$ python3 -q
>>> import numpy as np
>>> np.set_printoptions(precision=2, suppress=True, linewidth=160, floatmode="fixed")
>>> X = np.loadtxt("block17.csv", delimiter=",")
>>> X
array([[2.00, 0.00, 0.00],
       [2.00, 2.00, 0.00],
       [2.00, 2.00, 0.00]])
>>> # triangular: eigenvalues sit on the diagonal
>>> Uu, sigma, VT = np.linalg.svd(X)
>>> vecs = VT[:(sigma > 1e-8).sum()]
>>> rng = np.random.default_rng(227499)
>>> vec = X[1] + 3 * X[2] + rng.integers(2) * np.eye(3)[1]
>>> print(vec)
[8.00 9.00 0.00]
>>> np.diag(vecs.T @ vecs)
array([1.00, 1.00, 0.00])
>>> r = np.linalg.matrix_rank(X)
>>> r
np.int64(2)
>>> null = np.linalg.svd(X)[2][r:].T
>>> [int(np.linalg.matrix_rank(np.delete(X, i, axis=0))) for i in range(3)]
[1, 2, 2]
>>> print(X @ null)
[[0.00]
 [0.00]
 [0.00]]
>>> print(null[:, 0] / null[np.abs(null[:, 0]).round(6).argmax(), 0])
[0.00 0.00 1.00]
>>> [int(np.linalg.matrix_rank(np.linalg.matrix_power(X, p))) for p in range(1, 4)]
[2, 2, 2]
>>> print(np.prod(np.diag(X)), np.round(np.linalg.det(X), 2))
0.0 0.0
>>> np.linalg.matrix_rank(X - X[0, 0] * np.eye(3))
np.int64(2)
>>> theta = np.radians(111)
>>> r_ = np.eye(3)
>>> r_[1, 1] = r_[2, 2] = np.cos(theta)
>>> r_[1, 2], r_[2, 1] = -np.sin(theta), np.sin(theta)
>>> r_
array([[ 1.00,  0.00,  0.00],
       [ 0.00, -0.36, -0.93],
       [ 0.00,  0.93, -0.36]])
>>> M2 = X @ r_.T
>>> np.linalg.svd(X, compute_uv=False), np.round(np.linalg.svd(M2, compute_uv=False), 2) + 0
(array([4.27, 1.32, 0.00]), array([4.27, 1.32, 0.00]))
>>> np.allclose(np.linalg.norm(X, axis=1), np.linalg.norm(M2, axis=1))
True
>>> np.allclose(X @ X.T, M2 @ M2.T)
True
>>> K = np.loadtxt("test4.csv", delimiter=",")
>>> K
array([[-0.50, -0.40, -1.10,  0.10, -3.57, -0.90],
       [ 0.10,  0.90, -0.20,  0.70, -2.74, -0.70],
       [ 0.00, -0.30,  0.00, -0.60,  1.83,  0.50],
       [ 0.00, -0.90,  1.70,  0.90, -4.07, -1.00],
       [-0.10, -0.20,  0.00,  0.30, -2.12, -0.50],
       [ 1.00,  0.50, -1.40,  0.90,  1.96,  0.50],
       [ 0.60,  0.90, -1.30, -1.90, -0.40, -0.10],
       [ 0.20,  0.70,  0.00, -0.10, -5.22, -1.30],
       [ 0.40, -0.60,  2.10,  1.30,  8.78,  2.20],
       [-0.60, -0.50, -0.90, -0.40, -1.88, -0.50],
       [ 0.10, -0.50,  1.20, -0.30, -1.76, -0.40],
       [-0.50,  2.20, -0.40, -1.00, -4.44, -1.10],
       [-1.20, -0.50, -0.60,  0.60, -1.94, -0.50],
       [ 0.20, -0.90, -1.00,  1.40,  0.77,  0.20],
       [ 0.70,  0.30,  0.30, -1.00,  8.82,  2.20],
       [-1.30,  0.60,  0.90,  1.90, -5.68, -1.40],
       [-0.80, -1.90, -0.60,  0.20,  7.91,  2.00],
       [-0.90,  1.00,  1.00,  0.90,  3.19,  0.80],
       [-0.30,  1.60,  0.70, -4.00,  2.02,  0.50],
       [ 0.40,  0.10,  0.10, -0.80,  1.59,  0.40],
       [-0.70, -1.20,  0.40, -2.00, -6.36, -1.60],
       [-0.30,  2.70,  0.80, -0.40,  2.63,  0.70],
       [ 1.50,  0.70, -1.80, -1.30,  6.88,  1.70],
       [ 0.30,  0.10, -1.00, -0.50,  0.01,  0.00]])
>>> # column 4 is much longer than the rest
>>> np.linalg.matrix_rank(K, rtol=0.1)
np.int64(5)
